% ipython --no-banner

In [1]: import numpy as np

In [2]: np.set_printoptions(suppress=True, linewidth=120)

In [3]: rd = lambda a: np.round(a, 2) + 0

In [4]: B = np.array([[2, 1, 3, 2, 1, 1, 1, 2, 2],
   ...:     [1, 3, 0, 0, 2, 0, 0, 2, 2],
   ...:     [2, 2, 1, 3, 3, 0, 1, 3, 2],
   ...:     [1, 0, 0, 0, 2, 2, 2, 1, 2],
   ...:     [0, 3, 3, 3, 1, 0, 3, 1, 3],
   ...:     [0, 0, 3, 2, 3, 2, 3, 1, 1],
   ...:     [0, 2, 2, 2, 1, 3, 1, 2, 3],
   ...:     [0, 0, 3, 2, 1, 3, 1, 1, 0],
   ...:     [1, 1, 2, 3, 2, 0, 1, 0, 2]])

In [5]: X = B + B.T

In [6]: X
Out[6]: 
array([[4, 2, 5, 3, 1, 1, 1, 2, 3],
       [2, 6, 2, 0, 5, 0, 2, 2, 3],
       [5, 2, 2, 3, 6, 3, 3, 6, 4],
       [3, 0, 3, 0, 5, 4, 4, 3, 5],
       [1, 5, 6, 5, 2, 3, 4, 2, 5],
       [1, 0, 3, 4, 3, 4, 6, 4, 1],
       [1, 2, 3, 4, 4, 6, 2, 3, 4],
       [2, 2, 6, 3, 2, 4, 3, 2, 0],
       [3, 3, 4, 5, 5, 1, 4, 0, 4]])

In [7]: rd(np.linalg.eigvalsh(X).min())
Out[7]: np.float64(-7.72)

In [8]: try:
   ...:     np.linalg.cholesky(X)
   ...: except np.linalg.LinAlgError as e:
   ...:     print(repr(e))
   ...: 
LinAlgError('Matrix is not positive definite')

In [9]: [round(float(np.linalg.det(X[:i, :i])), 2) + 0 for i in range(1, 10)]
Out[9]: [4.0, 20.0, -86.0, 216.0, 2612.0, -3156.0, 4576.0, 2912.0, -51232.0]

In [10]: J = np.load("w.npy")

In [11]: J
Out[11]: 
array([[5., 1., 1.],
       [1., 5., 1.],
       [1., 1., 5.]])

In [12]: np.einsum("ij,ji->", J, J)
Out[12]: np.float64(81.0)

In [13]: rd(np.linalg.eigvals(J))
Out[13]: array([4., 7., 4.])

In [14]: vec = np.ones(3)

In [15]: for _ in range(5):
    ...:     vec = J @ vec
    ...:     vec /= np.linalg.norm(vec)
    ...:     print(round(vec @ J @ vec, 2))
    ...: 
7.0
7.0
7.0
7.0
7.0

In [16]: rd(np.linalg.eigvalsh(J)[-1])
Out[16]: np.float64(7.0)

In [17]: m1 = np.array([[1, 0, 1, 0], [1, -9, 1, -9], [1, 0, 1, 0], [1, -9, 1, -9]])

In [18]: np.allclose(m1[:-1].T @ np.linalg.lstsq(m1[:-1].T, m1[-1])[0], m1[-1])
Out[18]: True

In [19]: rd(np.trace(np.linalg.pinv(m1) @ m1))
Out[19]: np.float64(2.0)

In [20]: np.abs(np.diag(np.linalg.qr(m1)[1])) > 1e-9
Out[20]: array([ True,  True, False, False])

In [21]: rd(m1 @ np.linalg.pinv(m1) @ m1)
Out[21]: 
array([[ 1.,  0.,  1.,  0.],
       [ 1., -9.,  1., -9.],
       [ 1.,  0.,  1.,  0.],
       [ 1., -9.,  1., -9.]])

In [22]: try:
    ...:     np.linalg.inv(m1)
    ...: except np.linalg.LinAlgError as e:
    ...:     print("failed:", e)
    ...: 
failed: Singular matrix

In [23]: W0 = np.loadtxt("a.csv", delimiter=",")

In [24]: W0
Out[24]: 
array([[0., 1., 0., 2., 3., 0., 2.],
       [0., 0., 2., 3., 0., 0., 3.],
       [1., 2., 0., 1., 0., 2., 3.],
       [1., 0., 1., 1., 2., 1., 2.]])

In [25]: left, s, vt = np.linalg.svd(W0, full_matrices=False)

In [26]: rd(np.sqrt((s ** 2).sum())), rd(np.linalg.norm(W0))
Out[26]: (np.float64(8.43), np.float64(8.43))

In [27]: np.abs(left[:, 0]).round(6).argmax()
Out[27]: np.int64(1)

In [28]: np.allclose(left * s @ vt, W0)
Out[28]: True

In [29]: rd(np.abs(vt[0]))
Out[29]: array([0.13, 0.21, 0.22, 0.5 , 0.33, 0.2 , 0.7 ])

In [30]: rd(s / s[0])
Out[30]: array([1.  , 0.41, 0.4 , 0.21])

In [31]: rd(left.T @ W0 @ vt.T)
Out[31]: 
array([[7.19, 0.  , 0.  , 0.  ],
       [0.  , 2.97, 0.  , 0.  ],
       [0.  , 0.  , 2.88, 0.  ],
       [0.  , 0.  , 0.  , 1.49]])

In [32]: rd(left.T @ left)
Out[32]: 
array([[1., 0., 0., 0.],
       [0., 1., 0., 0.],
       [0., 0., 1., 0.],
       [0., 0., 0., 1.]])
